% ipython --no-banner

In [1]: import numpy as np

In [2]: from numpy import linalg as LA

In [3]: np.set_printoptions(suppress=True, linewidth=100)

In [4]: arr = 4 * np.eye(4) + np.ones((4, 4))

In [5]: arr
Out[5]: 
array([[5., 1., 1., 1.],
       [1., 5., 1., 1.],
       [1., 1., 5., 1.],
       [1., 1., 1., 5.]])

In [6]: # symmetric, so the eigenvalues are real

In [7]: ev, evecs = LA.eig(arr)

In [8]: ev.round(1)
Out[8]: array([4., 8., 4., 4.])

In [9]: np.round(np.sort(LA.eigvals(arr.T)), 1)
Out[9]: array([4., 4., 4., 8.])

In [10]: Uu, sig, Vh = LA.svd(arr, full_matrices=False)

In [11]: sig.round(1)
Out[11]: array([8., 4., 4., 4.])

In [12]: np.round(Uu.T @ arr @ Vh.T, 1) + 0
Out[12]: 
array([[8., 0., 0., 0.],
       [0., 4., 0., 0.],
       [0., 0., 4., 0.],
       [0., 0., 0., 4.]])

In [13]: np.abs(Uu[:, 0]).round(6).argmax()
Out[13]: np.int64(0)

In [14]: np.round(np.sqrt((sig ** 2).sum()), 1), round(LA.norm(arr), 1)
Out[14]: (np.float64(10.6), np.float64(10.6))

In [15]: np.round(Vh @ Vh.T, 1) + 0
Out[15]: 
array([[1., 0., 0., 0.],
       [0., 1., 0., 0.],
       [0., 0., 1., 0.],
       [0., 0., 0., 1.]])

In [16]: np.round(Uu.T @ Uu, 1) + 0
Out[16]: 
array([[1., 0., 0., 0.],
       [0., 1., 0., 0.],
       [0., 0., 1., 0.],
       [0., 0., 0., 1.]])

In [17]: Lm = LA.cholesky(arr)

In [18]: LA.eigvalsh(arr).min() > 0
Out[18]: np.True_

In [19]: Lm.round(1)
Out[19]: 
array([[2.2, 0. , 0. , 0. ],
       [0.4, 2.2, 0. , 0. ],
       [0.4, 0.4, 2.2, 0. ],
       [0.4, 0.4, 0.3, 2.1]])

In [20]: np.round(np.diag(Lm) ** 2, 1)
Out[20]: array([5. , 4.8, 4.7, 4.6])

In [21]: np.round(np.prod(np.diag(Lm)) ** 2, 1), round(float(LA.det(arr)), 1)
Out[21]: (np.float64(512.0), 512.0)

In [22]: x = np.ones(4)

In [23]: for _ in range(4):
    ...:     x = arr @ x
    ...:     x /= LA.norm(x)
    ...:     print(round(x @ arr @ x, 1))
    ...: 
8.0
8.0
8.0
8.0

In [24]: x
Out[24]: array([0.5, 0.5, 0.5, 0.5])

In [25]: round(LA.eigvalsh(arr)[-1], 1)
Out[25]: np.float64(8.0)

In [26]: feats = np.load("block0.npy")

In [27]: feats
Out[27]: 
array([[ 0.7, -3.7, -3.3],
       [-0.2,  0.7, -4.9],
       [ 4.2, -2.5, -1.1],
       [-0.9,  2.7, -4.1],
       [ 1.3, -0.2,  4.8],
       [-4.6, -0.7, -1.9],
       [-0.1,  4.7, -1.8],
       [-1.2, -4.7,  1.2],
       [ 0.8,  3.2, -3.8],
       [ 4.9,  0.4,  1. ],
       [ 0.8, -4.9, -0.1],
       [-2.5,  1.1,  4.2],
       [-3.5,  3.5,  0.7]])

In [28]: x = np.array([2, 3, 3])

In [29]: rhs = feats @ x

In [30]: coef, lr = np.zeros(3), 1 / LA.norm(feats, 2) ** 2

In [31]: for i in range(6):
    ...:     coef -= lr * feats.T @ (feats @ coef - rhs)
    ...:     if i % 1 == 0: print(i, round(LA.norm(feats @ coef - rhs), 1))
    ...: 
0 16.8
1 7.4
2 3.4
3 1.6
4 0.8
5 0.4

In [32]: round(LA.cond(feats), 1)
Out[32]: np.float64(1.4)

In [33]: coef.round(1)
Out[33]: array([2., 3., 3.])
